>>> import numpy as np
>>> np.set_printoptions(suppress=True, linewidth=160)
>>> m1 = np.diag(np.array([2, -2, -3, 1]))
>>> print(m1)
[[ 2  0  0  0]
 [ 0 -2  0  0]
 [ 0  0 -3  0]
 [ 0  0  0  1]]
>>> gram = m1.T @ m1
>>> print(gram)
[[4 0 0 0]
 [0 4 0 0]
 [0 0 9 0]
 [0 0 0 1]]
>>> print(np.diag(gram))
[4 4 9 1]
>>> print(np.round(np.linalg.svd(m1, compute_uv=False) ** 2, 2))
[9. 4. 4. 1.]
>>> print(np.trace(gram), (m1 ** 2).sum())
18 18
>>> print(np.linalg.matrix_rank(gram))
4
>>> rng = np.random.default_rng(1695)
>>> z = rng.permutation(4)
>>> print(z)
[0 3 1 2]
>>> Y = m1[z][:, z]
>>> print(np.allclose(Y, m1))
False
>>> print(np.diag(Y))
[ 2  1 -2 -3]
>>> print(np.trace(Y))
-2
>>> print(Y)
[[ 2  0  0  0]
 [ 0  1  0  0]
 [ 0  0 -2  0]
 [ 0  0  0 -3]]
>>> evals, evecs = np.linalg.eig(Y)
>>> print(np.round(np.sort(np.linalg.eigvals(Y @ Y)), 2))
[1. 4. 4. 9.]
>>> print(np.round(np.sort(np.linalg.eigvals(np.linalg.inv(Y))), 2))
[-0.5  -0.33  0.5   1.  ]
>>> print(np.prod(evals))
12.0
>>> F = np.load("layer13.npy")
>>> print(F)
[[4. 1. 1. 1. 1. 1.]
 [1. 4. 1. 1. 1. 1.]
 [1. 1. 4. 1. 1. 1.]
 [1. 1. 1. 4. 1. 1.]
 [1. 1. 1. 1. 4. 1.]
 [1. 1. 1. 1. 1. 4.]]
>>> print(np.allclose(F @ F.T, F.T @ F))
True
>>> print((F @ F)[0])
[21. 12. 12. 12. 12. 12.]
>>> def softmax(z):
...     e = np.exp(z - z.max(axis=-1, keepdims=True))
...     return e / e.sum(axis=-1, keepdims=True)
... 
>>> print(np.round(softmax(F[2]), 2))
[0.04 0.04 0.8  0.04 0.04 0.04]
>>> S = F @ F.T / np.sqrt(6)
>>> print(np.round(softmax(S)[2] @ F, 2))
[1.07 1.07 3.66 1.07 1.07 1.07]
>>> print(np.round(softmax(10 * m1[0]), 2) + 0)
[1. 0. 0. 0.]
>>> print(np.round(softmax(m1[0]), 2))
[0.71 0.1  0.1  0.1 ]
>>> print(np.round(softmax(m1[0] + -2), 2))
[0.71 0.1  0.1  0.1 ]
>>> print(np.round(softmax(m1).sum(axis=1), 2))
[1. 1. 1. 1.]
>>> S = m1 @ m1.T / np.sqrt(4)
>>> print(np.round(softmax(S + np.triu(np.full(S.shape, -np.inf), 1)), 2))
[[1.   0.   0.   0.  ]
 [0.12 0.88 0.   0.  ]
 [0.01 0.01 0.98 0.  ]
 [0.22 0.22 0.22 0.35]]
>>> print(np.round(softmax(S)[0] @ m1, 2))
[ 1.42 -0.19 -0.29  0.1 ]
>>> print(np.round(softmax(S), 2))
[[0.71 0.1  0.1  0.1 ]
 [0.1  0.71 0.1  0.1 ]
 [0.01 0.01 0.97 0.01]
 [0.22 0.22 0.22 0.35]]
>>> A = np.loadtxt("arr.csv", delimiter=",")
>>> print(A.round(2) + 0)
[[ 0.25 -1.29  0.62 -2.02 -1.51  1.68]
 [-0.98  1.37  0.67  1.59 -1.97  1.2 ]
 [ 0.78 -1.39 -0.82  0.43 -0.95 -3.09]
 [-1.05  1.07 -1.88  0.75  0.97 -0.81]
 [ 0.91  2.23  0.   -1.76 -0.24 -1.01]
 [-3.51  0.14  0.23 -0.49 -0.1  -1.18]
 [ 0.54 -0.32 -3.32 -1.55  0.22  1.31]
 [-0.13  0.34  2.03 -0.49  2.24 -1.  ]]
>>> vec = np.array([-1, 0, 3, 0, -3, -3])
>>> target = A @ vec
>>> print(np.round(np.linalg.solve(A.T @ A, A.T @ target), 2) + 0)
[-1.  0.  3.  0. -3. -3.]
>>> target = target + 0.05 * rng.normal(size=8)
>>> print(target.round(2))
[  1.07   5.33   8.85  -5.09   2.78   7.99 -15.08   2.44]
>>> coef, *_ = np.linalg.lstsq(A, target)
>>> print(coef.round())
[-1. -0.  3.  0. -3. -3.]
>>> print(np.round(A.T @ (target - A @ coef), 2) + 0)
[0. 0. 0. 0. 0. 0.]
>>> Uu, s, Vh = np.linalg.svd(A, full_matrices=False)
>>> print(s.round(2))
[5.   4.5  4.05 3.64 3.28 2.95]
>>> print(round(np.sqrt((s ** 2).sum()), 2), round(np.linalg.norm(A), 2))
9.72 9.72
>>> print(np.round(Uu.T @ A @ Vh.T, 2) + 0)
[[5.   0.   0.   0.   0.   0.  ]
 [0.   4.5  0.   0.   0.   0.  ]
 [0.   0.   4.05 0.   0.   0.  ]
 [0.   0.   0.   3.64 0.   0.  ]
 [0.   0.   0.   0.   3.28 0.  ]
 [0.   0.   0.   0.   0.   2.95]]
>>> print(Uu.shape, s.shape, Vh.shape)
(8, 6) (6,) (6, 6)
>>> print(np.round(Vh @ Vh.T, 2) + 0)
[[1. 0. 0. 0. 0. 0.]
 [0. 1. 0. 0. 0. 0.]
 [0. 0. 1. 0. 0. 0.]
 [0. 0. 0. 1. 0. 0.]
 [0. 0. 0. 0. 1. 0.]
 [0. 0. 0. 0. 0. 1.]]
>>> print(np.round(np.cumsum(s ** 2) / np.sum(s ** 2), 2))
[0.26 0.48 0.65 0.79 0.91 1.  ]
>>> W = np.array([[-8, -6, -8],
...     [-6, -4, 8],
...     [-2, 8, -2],
...     [4, -9, 5],
...     [-8, -3, -7],
...     [3, -1, 9]])
>>> coef = np.array([9, 7, -9])
>>> H = np.maximum(A @ W + coef, 0)
>>> print(np.round((H > 0).mean(axis=0), 2))
[0.75 0.75 0.38]
>>> cent = np.array([[2, 1], [0, 0], [1, 2]])
>>> print(np.round(H @ cent, 2))
[[ 45.11  22.56]
 [107.14 115.09]
 [ 25.51  12.75]
 [ 16.38  10.15]
 [  0.     0.  ]
 [ 69.32  45.64]
 [ 18.48   9.24]
 [  0.     0.  ]]
